$ python3 -q
>>> import numpy as np
>>> import numpy.linalg as la
>>> np.set_printoptions(precision=3, suppress=True, linewidth=100)
>>> m1 = np.loadtxt("layer15.csv", delimiter=",")
>>> m1
array([[3., 1., 1., 1., 1., 1., 1., 1., 1., 1., 1., 1.],
       [1., 3., 1., 1., 1., 1., 1., 1., 1., 1., 1., 1.],
       [1., 1., 3., 1., 1., 1., 1., 1., 1., 1., 1., 1.],
       [1., 1., 1., 3., 1., 1., 1., 1., 1., 1., 1., 1.],
       [1., 1., 1., 1., 3., 1., 1., 1., 1., 1., 1., 1.],
       [1., 1., 1., 1., 1., 3., 1., 1., 1., 1., 1., 1.],
       [1., 1., 1., 1., 1., 1., 3., 1., 1., 1., 1., 1.],
       [1., 1., 1., 1., 1., 1., 1., 3., 1., 1., 1., 1.],
       [1., 1., 1., 1., 1., 1., 1., 1., 3., 1., 1., 1.],
       [1., 1., 1., 1., 1., 1., 1., 1., 1., 3., 1., 1.],
       [1., 1., 1., 1., 1., 1., 1., 1., 1., 1., 3., 1.],
       [1., 1., 1., 1., 1., 1., 1., 1., 1., 1., 1., 3.]])
>>> x = np.ones(12)
>>> for _ in range(6):
...     x = m1 @ x
...     x /= la.norm(x)
...     print(round(x @ m1 @ x, 3))
... 
14.0
14.0
14.0
14.0
14.0
14.0
>>> round(float(la.eigvalsh(m1)[-1]), 3)
14.0
>>> x
array([0.289, 0.289, 0.289, 0.289, 0.289, 0.289, 0.289, 0.289, 0.289, 0.289, 0.289, 0.289])
>>> rng = np.random.default_rng(44029)
>>> mat = np.array([[-1, 0, 1, 2, 0, 0, 1],
...     [-2, 2, 1, 0, 0, -1, -2],
...     [2, 2, 0, 1, 1, -1, -1],
...     [0, 1, 0, 2, -2, -1, -1],
...     [-1, 0, 1, -2, 0, 1, 0],
...     [1, 2, 2, 2, -2, 1, -1],
...     [1, 2, -1, -1, -2, 2, 2],
...     [0, -1, -2, 0, -1, 2, -2],
...     [-1, -2, 1, -2, 2, 0, -2],
...     [0, -2, -2, 0, 0, 0, -1],
...     [-1, 2, 0, 0, -1, 0, -2],
...     [1, 0, -1, 2, 0, 1, 2]]) * (rng.random((12, 7)) < 0.3)
>>> mat
array([[ 0,  0,  0,  0,  0,  0,  0],
       [ 0,  2,  0,  0,  0, -1,  0],
       [ 0,  2,  0,  0,  0, -1,  0],
       [ 0,  0,  0,  0,  0, -1, -1],
       [ 0,  0,  1,  0,  0,  1,  0],
       [ 0,  2,  0,  0,  0,  0,  0],
       [ 1,  0,  0,  0, -2,  0,  0],
       [ 0, -1,  0,  0,  0,  2,  0],
       [-1,  0,  1, -2,  2,  0,  0],
       [ 0, -2,  0,  0,  0,  0,  0],
       [ 0,  0,  0,  0,  0,  0, -2],
       [ 1,  0,  0,  2,  0,  0,  2]])
>>> A2 = np.c_[mat[:, :2] @ np.array([[-4, -4], [-2, -1]]), np.array([3, 2, 1, 1, 3, 2, 2, 0, 3, 3, 2, 3])]
>>> A2
array([[ 0,  0,  3],
       [-4, -2,  2],
       [-4, -2,  1],
       [ 0,  0,  1],
       [ 0,  0,  3],
       [-4, -2,  2],
       [-4, -4,  2],
       [ 2,  1,  0],
       [ 4,  4,  3],
       [ 4,  2,  3],
       [ 0,  0,  2],
       [-4, -4,  3]])
>>> np.round(la.lstsq(mat, A2[:, 0])[0], 3) + 0
array([-4., -2.,  0.,  0.,  0.,  0.,  0.])
>>> la.matrix_rank(A2)
np.int64(3)
>>> J = np.array([[0.0, 0.0, 0.0, 0.0, 0.0, 0.0, 1.0, -2.0],
...     [0.0, 0.0, 0.0, 0.0, 0.0, 0.0, 2.0, 4.0],
...     [0.0, 0.0, 0.0, 0.0, 0.0, 0.0, 2.0, 0.0],
...     [0.0, 0.0, 0.0, 0.0, 0.0, 0.0, 2.0, 0.0],
...     [0.0, 0.0, 0.0, 0.0, 0.0, 0.0, 5.0, 4.0],
...     [0.0, 0.0, 0.0, 0.0, 0.0, 0.0, 3.0, 3.0],
...     [1.0, 2.0, 2.0, 2.0, 5.0, 3.0, 0.0, 0.0],
...     [-2.0, 4.0, 0.0, 0.0, 4.0, 3.0, 0.0, 0.0]])
>>> idx = rng.permutation(8)
>>> idx
array([6, 7, 1, 0, 2, 5, 4, 3])
>>> A2 = J[idx][:, idx]
>>> np.round(np.sort(np.abs(la.eigvals(A2))), 3) + 0
array([0.   , 0.   , 0.   , 0.   , 3.314, 3.314, 9.001, 9.001])
>>> A2
array([[ 0.,  0.,  2.,  1.,  2.,  3.,  5.,  2.],
       [ 0.,  0.,  4., -2.,  0.,  3.,  4.,  0.],
       [ 2.,  4.,  0.,  0.,  0.,  0.,  0.,  0.],
       [ 1., -2.,  0.,  0.,  0.,  0.,  0.,  0.],
       [ 2.,  0.,  0.,  0.,  0.,  0.,  0.,  0.],
       [ 3.,  3.,  0.,  0.,  0.,  0.,  0.,  0.],
       [ 5.,  4.,  0.,  0.,  0.,  0.,  0.,  0.],
       [ 2.,  0.,  0.,  0.,  0.,  0.,  0.,  0.]])
>>> left, sig, vt = la.svd(J)
>>> vecs = vt[:(sig > 1e-8).sum()]
>>> x = J[6] + 5 * J[7] + rng.integers(2) * np.eye(8)[6]
>>> x
array([-9., 22.,  2.,  2., 25., 18.,  0.,  0.])
>>> round(float(la.norm(x - vecs.T @ vecs @ x)), 3)
0.0
>>> la.matrix_rank(np.vstack([J, x]))
np.int64(4)
>>> np.diag(vecs.T @ vecs)
array([0.419, 0.418, 0.202, 0.202, 0.536, 0.222, 1.   , 1.   ])
>>> evals, vecs = la.eigvalsh(J)
Traceback (most recent call last):
  File "<python-input-29>", line 1, in <module>
    evals, vecs = la.eigvalsh(J)
    ^^^^^^^^^^^
ValueError: too many values to unpack (expected 2)
>>> evals, vecs = la.eigh(J)
>>> np.unique(evals.round(6) + 0, return_counts=True)[1]
array([1, 1, 4, 1, 1])
>>> la.eigvalsh(J + -2 * np.eye(8))
array([-11.001,  -5.314,  -2.   ,  -2.   ,  -2.   ,  -2.   ,   1.314,   7.001])
>>> (evals > 1e-8).sum(), (evals < -1e-8).sum()
(np.int64(2), np.int64(2))
>>> A = np.loadtxt("block16.csv", delimiter=",")
>>> A
array([[  3.,  -8.,  -2.,   0.,   6.,   1.,   2.],
       [ -1.,  -1.,  -6.,   4.,   8.,  -7.,   2.],
       [  5., -10.,  -5.,   8.,  15.,  -8.,  -3.],
       [  2., -13.,  -7.,  12.,   9.,  -3.,   2.],
       [  1., -11., -10.,   5.,   1., -11.,  -7.],
       [ -5., -10., -18.,   2.,  10.,  -4., -10.],
       [-14., -19., -18.,   1.,  16.,  -4.,  -5.],
       [-12., -14., -14.,  -4.,  11.,  -7.,  -1.],
       [-20.,  -5.,  -9.,  -9.,  20., -16.,   0.],
       [-16., -11., -10.,  -6.,  23., -13.,   0.],
       [-23., -19.,  -3., -15.,  14., -15.,  -2.],
       [-17., -16.,   3., -24.,  16., -14.,   0.],
       [-13., -19.,   4., -26.,  20., -11.,  -1.],
       [-11., -27.,  11., -26.,  27., -13.,  -1.],
       [ -8., -34.,  10., -29.,  19.,  -7.,  -3.],
       [ -9., -43.,  12., -23.,  20.,  -5., -10.]])
>>> cen = A - A.mean(axis=0)
>>> vecs = la.svd(cen)[2][:1]
>>> A2 = cen - cen @ vecs.T @ vecs
>>> np.diag(vecs.T @ vecs)
array([0.06 , 0.209, 0.168, 0.484, 0.069, 0.01 , 0.001])
>>> np.cov(cen @ vecs.T, rowvar=False)
array(373.095)
>>> round(la.norm(A2) / la.norm(cen), 3)
np.float64(0.578)
